$ python -q
>>> import numpy as np
>>> from numpy import linalg as LA
>>> np.set_printoptions(precision=2, suppress=True, linewidth=160, sign=" ")
>>> F = np.array([[-3, -3, 2],
...     [1, -1, -3],
...     [-1, 0, 0],
...     [-3, -3, 2],
...     [0, 2, 2],
...     [1, -1, 3],
...     [-2, -2, 3]])
>>> P = F @ LA.solve(F.T @ F, F.T)
>>> print(np.round(P @ F[:, 1], 2) + 0)
[-3. -1.  0. -3.  2. -1. -2.]
>>> np.allclose(P @ P, P)
True
>>> np.round((np.eye(7) - P) @ F, 2) + 0
array([[ 0.,  0.,  0.],
       [ 0.,  0.,  0.],
       [ 0.,  0.,  0.],
       [ 0.,  0.,  0.],
       [ 0.,  0.,  0.],
       [ 0.,  0.,  0.],
       [ 0.,  0.,  0.]])
>>> LA.matrix_rank(np.eye(7) - P)
np.int64(4)
>>> np.round(LA.eigvalsh(P), 2) + 0
array([ 0.,  0.,  0.,  0.,  1.,  1.,  1.])
>>> Q, R = LA.qr(F)
>>> abs(R[0, 0]), np.round(LA.norm(F[:, 0]), 2)
(np.float64(5.0), np.float64(5.0))
>>> np.abs(np.diag(R))
array([ 5.  ,  3.46,  5.1 ])
>>> Q, evecs = LA.qr(F[:, :1])[0], LA.qr(F[:, 1:])[0]
>>> sig = LA.svd(Q.T @ evecs, compute_uv=False)
>>> sig
array([ 0.81])
>>> (sig > 0.9).sum()
np.int64(0)
>>> round(float(LA.norm(Q @ Q.T - evecs @ evecs.T, 2)), 2)
1.0
>>> f, r1 = F[3], F[4]
>>> f @ f
np.int64(22)
>>> print(f @ r1)
-2
>>> p = (f @ r1) / (f @ f) * f
>>> np.outer(f, r1)
array([[ 0, -6, -6],
       [ 0, -6, -6],
       [ 0,  4,  4]])
>>> print(r1 - p)
[-0.27  1.73  2.18]
>>> (r1 - p) @ f
np.float64(0.0)
>>> print(LA.matrix_rank(np.outer(f, r1)))
1
>>> rng = np.random.default_rng(339951)
>>> M = rng.normal(size=(16, 3)) + 5 * np.array([0, 2, 1])
>>> M
array([[ 0.09,  8.56,  4.36],
       [ 0.45,  7.61,  3.81],
       [-0.13,  8.84,  5.69],
       [-1.24,  9.33,  4.39],
       [-0.48, 10.44,  4.8 ],
       [ 0.02, 10.38,  4.35],
       [-0.23,  9.77,  4.79],
       [ 0.93,  9.53,  2.82],
       [-1.02, 10.4 ,  4.38],
       [-0.65,  9.35,  5.99],
       [ 0.74, 11.29,  5.69],
       [-1.79,  9.34,  4.69],
       [-0.25, 10.38,  4.29],
       [ 0.73, 10.48,  4.62],
       [-1.44, 10.72,  6.07],
       [ 1.24, 10.54,  4.45]])
>>> cen = M - M.mean(axis=0)
>>> evecs = LA.svd(cen)[2][:1]
>>> Y = cen - cen @ evecs.T @ evecs
>>> print(Y.std(axis=0))
[ 0.72  0.67  0.47]
>>> np.cov(cen @ evecs.T, rowvar=False)
array( 1.11)
>>> LA.norm(Y, axis=1).round(6).argmax()
np.int64(10)
>>> E = np.load("a.npy")
>>> E
array([[-0.85, -0.49, -0.17],
       [ 0.18,  0.02, -0.98],
       [ 0.49, -0.87,  0.07]])
>>> z = rng.permutation(3)
>>> z
array([ 1,  0,  2])
>>> Y = E[z][:, z]
>>> np.sort(np.abs(LA.eigvals(Y)))
array([ 1.,  1.,  1.])
>>> np.round(LA.det(Y), 2), round(LA.det(E[z]), 2)
(np.float64(1.0), np.float64(-1.0))
